>>> import numpy as np
>>> np.set_printoptions(precision=2, suppress=True, linewidth=160, legacy="1.25")
>>> arr = np.load("a.npy")
>>> arr
array([[ 1.,  0.],
       [ 0., -3.]])
>>> # symmetric
>>> ev, vecs = np.linalg.eigh(arr)
>>> x0 = np.array([-3, -5])
>>> vecs * np.abs(ev) @ vecs.T
array([[1., 0.],
       [0., 3.]])
>>> np.round(x0 @ arr @ x0 / (x0 @ x0), 2), ev[0], ev[-1]
(-1.94, -3.0, 1.0)
>>> np.flatnonzero(np.linalg.matrix_power((arr != 0) + (arr.T != 0) + np.eye(2), 2)[0])
array([0])
>>> arr @ arr
array([[1., 0.],
       [0., 9.]])
>>> np.sort(np.linalg.eigvals(arr).real)
array([-3.,  1.])
>>> (np.linalg.matrix_power((arr != 0) + (arr.T != 0) + np.eye(2), 2) > 0).astype(int)
array([[1, 0],
       [0, 1]])
>>> K = np.array([[1.0, 0.0], [0.0, 1.0]])
>>> K
array([[1., 0.],
       [0., 1.]])
>>> x0 = np.array([-9, -1])
>>> np.abs(np.linalg.eigvals(K))
array([1., 1.])
>>> np.round(np.linalg.norm(x0), 2), round(float(np.linalg.norm(K @ x0)), 2)
(9.06, 9.06)
>>> J = np.loadtxt("case1.csv", delimiter=",")
>>> J
array([[2., 2., 2., 2.],
       [2., 4., 4., 4.],
       [2., 4., 6., 6.],
       [2., 4., 6., 8.]])
>>> # symmetric
>>> np.linalg.norm(J, axis=1)
array([ 4.  ,  7.21,  9.59, 10.95])
>>> round(np.linalg.norm(J) ** 2 / np.linalg.norm(J, 2) ** 2, 2)
1.02
>>> round(float(np.linalg.norm(J, "nuc")), 2)
20.0
>>> np.linalg.norm(J, axis=0)
array([ 4.  ,  7.21,  9.59, 10.95])
>>> round(float(np.linalg.norm(J[0], 1)), 2), round(float(np.linalg.norm(J[0], np.inf)), 2)
(8.0, 2.0)
>>> np.linalg.norm(J, axis=1).argmax()
3
>>> other = np.array([[1, -2], [-5, -5]])
>>> X = np.tile(other, (2, 2))
>>> X
array([[ 1, -2,  1, -2],
       [-5, -5, -5, -5],
       [ 1, -2,  1, -2],
       [-5, -5, -5, -5]])
>>> # rows 0 and 2 are equal
>>> U, sig, Vh = np.linalg.svd(X)
>>> vecs = Vh[:(sig > 1e-8).sum()]
>>> rng = np.random.default_rng(24279)
>>> x0 = X[0] + -2 * X[2] + rng.integers(2) * np.eye(4)[2]
>>> x0
array([-1.,  2.,  0.,  2.])
>>> np.linalg.matrix_rank(np.vstack([X, x0]))
3
>>> np.allclose(vecs.T @ vecs @ x0, x0)
False
>>> round(float(np.linalg.norm(x0 - vecs.T @ vecs @ x0)), 2)
0.71
>>> np.diag(vecs.T @ vecs)
array([0.5, 0.5, 0.5, 0.5])
>>> t3 = np.stack([X, 5 * X, X[::-1]])
>>> np.linalg.det(t3)
array([0., 0., 0.])
>>> np.linalg.matrix_rank(t3)
array([2, 2, 2])
>>> np.einsum("bij,cij->bc", t3, t3)
array([[ 220, 1100,   40],
       [1100, 5500,  200],
       [  40,  200,  220]])
>>> np.linalg.norm(t3, axis=(1, 2))
array([14.83, 74.16, 14.83])
>>> t3.sum(axis=0)
array([[  1, -17,   1, -17],
       [-29, -32, -29, -32],
       [  1, -17,   1, -17],
       [-29, -32, -29, -32]])
>>> np.linalg.matrix_rank(t3.reshape(3, -1))
2
>>> other = np.array([[-4, -2, 5]])
>>> mat = other.T @ other
>>> mat
array([[ 16,   8, -20],
       [  8,   4, -10],
       [-20, -10,  25]])
>>> U, sig, Vh = np.linalg.svd(mat)
>>> vecs = Vh[:(sig > 1e-8).sum()]
>>> x0 = mat[0] + -2 * mat[1] + rng.integers(2) * np.eye(3)[0]
>>> x0
array([0., 0., 0.])
>>> np.round(np.linalg.norm(x0 - vecs.T @ vecs @ x0), 2)
0.0
>>> vecs.T @ vecs
array([[ 0.36,  0.18, -0.44],
       [ 0.18,  0.09, -0.22],
       [-0.44, -0.22,  0.56]])
>>> np.allclose(vecs.T @ vecs @ x0, x0)
True
>>> round(float(np.trace(np.linalg.pinv(X) @ X)), 2)
2.0
>>> X @ np.linalg.pinv(X) @ X
array([[ 1., -2.,  1., -2.],
       [-5., -5., -5., -5.],
       [ 1., -2.,  1., -2.],
       [-5., -5., -5., -5.]])
>>> np.unique(X.round(6), axis=0).shape
(2, 4)
>>> np.linalg.lstsq(X[:-1].T, X[-1])[2]
2
>>> F = np.load("test1.npy")
>>> F
array([[2, 2, 2],
       [2, 4, 4],
       [2, 4, 6]])
>>> # equal to its transpose
>>> C2 = F.T @ F
>>> C2
array([[12, 20, 24],
       [20, 36, 44],
       [24, 44, 56]])
>>> np.trace(C2), (F ** 2).sum()
(104, 104)
>>> np.linalg.svd(F, compute_uv=False) ** 2
array([101.97,   1.65,   0.38])
>>> ev, vecs = np.linalg.eig(F)
>>> np.sort(np.linalg.eigvals(np.linalg.inv(F)))
array([0.1 , 0.78, 1.62])
>>> np.round(np.prod(ev), 2)
8.0
>>> labels = rng.permutation(3)
>>> other = F[:, labels] * rng.choice([-1, 1], 3)
>>> other
array([[2, 2, 2],
       [4, 4, 2],
       [6, 4, 2]])
>>> U, _, Vh = np.linalg.svd(F.T @ other)
>>> np.round(U @ Vh, 2) + 0
array([[0., 0., 1.],
       [0., 1., 0.],
       [1., 0., 0.]])
>>> np.round(np.linalg.lstsq(F, other)[0], 2) + 0
array([[0., 0., 1.],
       [0., 1., 0.],
       [1., 0., 0.]])
>>> round(float(np.linalg.norm(F, 1)), 2), round(np.linalg.norm(F, np.inf), 2)
(12.0, 12.0)
>>> np.linalg.norm(F, axis=1)
array([3.46, 6.  , 7.48])
>>> round(np.linalg.norm(F, 2), 2)
10.1
>>> np.linalg.norm(F, axis=0)
array([3.46, 6.  , 7.48])
>>> np.linalg.norm(F, axis=1).argmax()
2
>>> F[1] @ F[0]
20
>>> feats = np.loadtxt("run16.csv", delimiter=",")
>>> feats
array([[-0.42, -0.78,  0.3 ,  1.77],
       [ 1.94,  0.05, -0.08,  0.49],
       [-0.28,  1.53, -0.99,  0.78],
       [ 0.  ,  1.02,  1.71,  0.16]])
>>> np.round(feats.T @ feats, 2) + 0
array([[4., 0., 0., 0.],
       [0., 4., 0., 0.],
       [0., 0., 4., 0.],
       [0., 0., 0., 4.]])
>>> np.round(feats @ feats.T, 2) + 0
array([[4., 0., 0., 0.],
       [0., 4., 0., 0.],
       [0., 0., 4., 0.],
       [0., 0., 0., 4.]])
>>> round(feats[:, 1] @ feats[:, 0], 2)
-0.0
>>> x0 = np.array([-5, -5, 2, 8])
>>> y = feats @ x0
>>> y
array([20.73, -6.18, -2.04, -0.4 ])
>>> np.linalg.solve(feats, feats[:, 3])
array([0., 0., 0., 1.])
>>> np.round(np.linalg.solve(feats.T, feats[1]), 2) + 0
array([0., 1., 0., 0.])
>>> np.linalg.solve(feats, -1 * y)
array([ 5.,  5., -2., -8.])
>>> other = np.linalg.inv(feats)
>>> np.round(np.linalg.inv(other), 2) + 0
array([[-0.42, -0.78,  0.3 ,  1.77],
       [ 1.94,  0.05, -0.08,  0.49],
       [-0.28,  1.53, -0.99,  0.78],
       [ 0.  ,  1.02,  1.71,  0.16]])
>>> other.round(2) + 0
array([[-0.1 ,  0.48, -0.07,  0.  ],
       [-0.19,  0.01,  0.38,  0.26],
       [ 0.07, -0.02, -0.25,  0.43],
       [ 0.44,  0.12,  0.19,  0.04]])
>>> np.round(np.linalg.slogdet(feats)[0], 2)
-1.0
>>> round(float(np.linalg.det(feats) * np.linalg.det(other)), 2)
1.0
>>> A = np.loadtxt("sample8.csv", delimiter=",")
>>> A
array([[ 0.95, -0.23,  0.14,  0.14],
       [-0.23, -0.14,  0.68,  0.68],
       [ 0.14,  0.68,  0.59, -0.41],
       [ 0.14,  0.68, -0.41,  0.59]])
>>> # symmetric
>>> other = np.linalg.inv(A)
>>> np.round(A @ other, 2) + 0
array([[1., 0., 0., 0.],
       [0., 1., 0., 0.],
       [0., 0., 1., 0.],
       [0., 0., 0., 1.]])
>>> round(float(np.linalg.cond(A)), 2)
1.0
>>> other
array([[ 0.95, -0.23,  0.14,  0.14],
       [-0.23, -0.14,  0.68,  0.68],
       [ 0.14,  0.68,  0.59, -0.41],
       [ 0.14,  0.68, -0.41,  0.59]])
>>> round(np.linalg.det(A) * np.linalg.det(other), 2)
1.0
>>> ev, vecs = np.linalg.eigh(A)
>>> np.linalg.svd(A, compute_uv=False)
array([1., 1., 1., 1.])
>>> vecs @ np.diag(ev) @ vecs.T
array([[ 0.95, -0.23,  0.14,  0.14],
       [-0.23, -0.14,  0.68,  0.68],
       [ 0.14,  0.68,  0.59, -0.41],
       [ 0.14,  0.68, -0.41,  0.59]])
>>> np.round(vecs.T @ vecs, 2) + 0
array([[1., 0., 0., 0.],
       [0., 1., 0., 0.],
       [0., 0., 1., 0.],
       [0., 0., 0., 1.]])
>>> (ev > 1e-8).sum(), (ev < -1e-8).sum()
(3, 1)
>>> np.round(vecs.T @ A @ vecs, 2) + 0
array([[-1.,  0.,  0.,  0.],
       [ 0.,  1.,  0.,  0.],
       [ 0.,  0.,  1.,  0.],
       [ 0.,  0.,  0.,  1.]])
>>> labels = rng.permutation(4)
>>> labels
array([2, 3, 0, 1])
>>> other = A[labels][:, labels]
>>> np.diag(other)
array([ 0.59,  0.59,  0.95, -0.14])
>>> round(float(np.linalg.det(other)), 2), np.round(np.linalg.det(A[labels]), 2)
(-1.0, -1.0)
>>> round(np.abs(np.linalg.eigvals(A)).max(), 2)
1.0
>>> np.round(np.trace(A), 2)
2.0
>>> round(float(np.linalg.det(A)), 2)
-1.0
>>> np.allclose(A @ A.T, A.T @ A)
True
>>> np.linalg.matrix_power(A, 3)
array([[ 0.95, -0.23,  0.14,  0.14],
       [-0.23, -0.14,  0.68,  0.68],
       [ 0.14,  0.68,  0.59, -0.41],
       [ 0.14,  0.68, -0.41,  0.59]])
>>> np.sort(np.abs(np.linalg.eigvals(A)))
array([1., 1., 1., 1.])
>>> (A + A.T) / 2
array([[ 0.95, -0.23,  0.14,  0.14],
       [-0.23, -0.14,  0.68,  0.68],
       [ 0.14,  0.68,  0.59, -0.41],
       [ 0.14,  0.68, -0.41,  0.59]])
>>> np.round(A @ A, 2) + 0
array([[1., 0., 0., 0.],
       [0., 1., 0., 0.],
       [0., 0., 1., 0.],
       [0., 0., 0., 1.]])
>>> P = np.triu(np.array([[1, -2, 0, -1], [2, 2, 2, 2], [1, 2, -1, -1], [-1, 1, 1, -1]]), 1) + np.eye(4)
>>> other = P @ A @ np.linalg.inv(P)
>>> other
array([[  1.27,   1.91,  -4.64,  -9.  ],
       [  0.32,   3.23,  -5.41, -10.5 ],
       [  0.  ,   0.  ,   1.  ,   0.  ],
       [  0.14,   0.95,  -2.32,  -3.5 ]])
>>> np.linalg.matrix_rank(other)
4
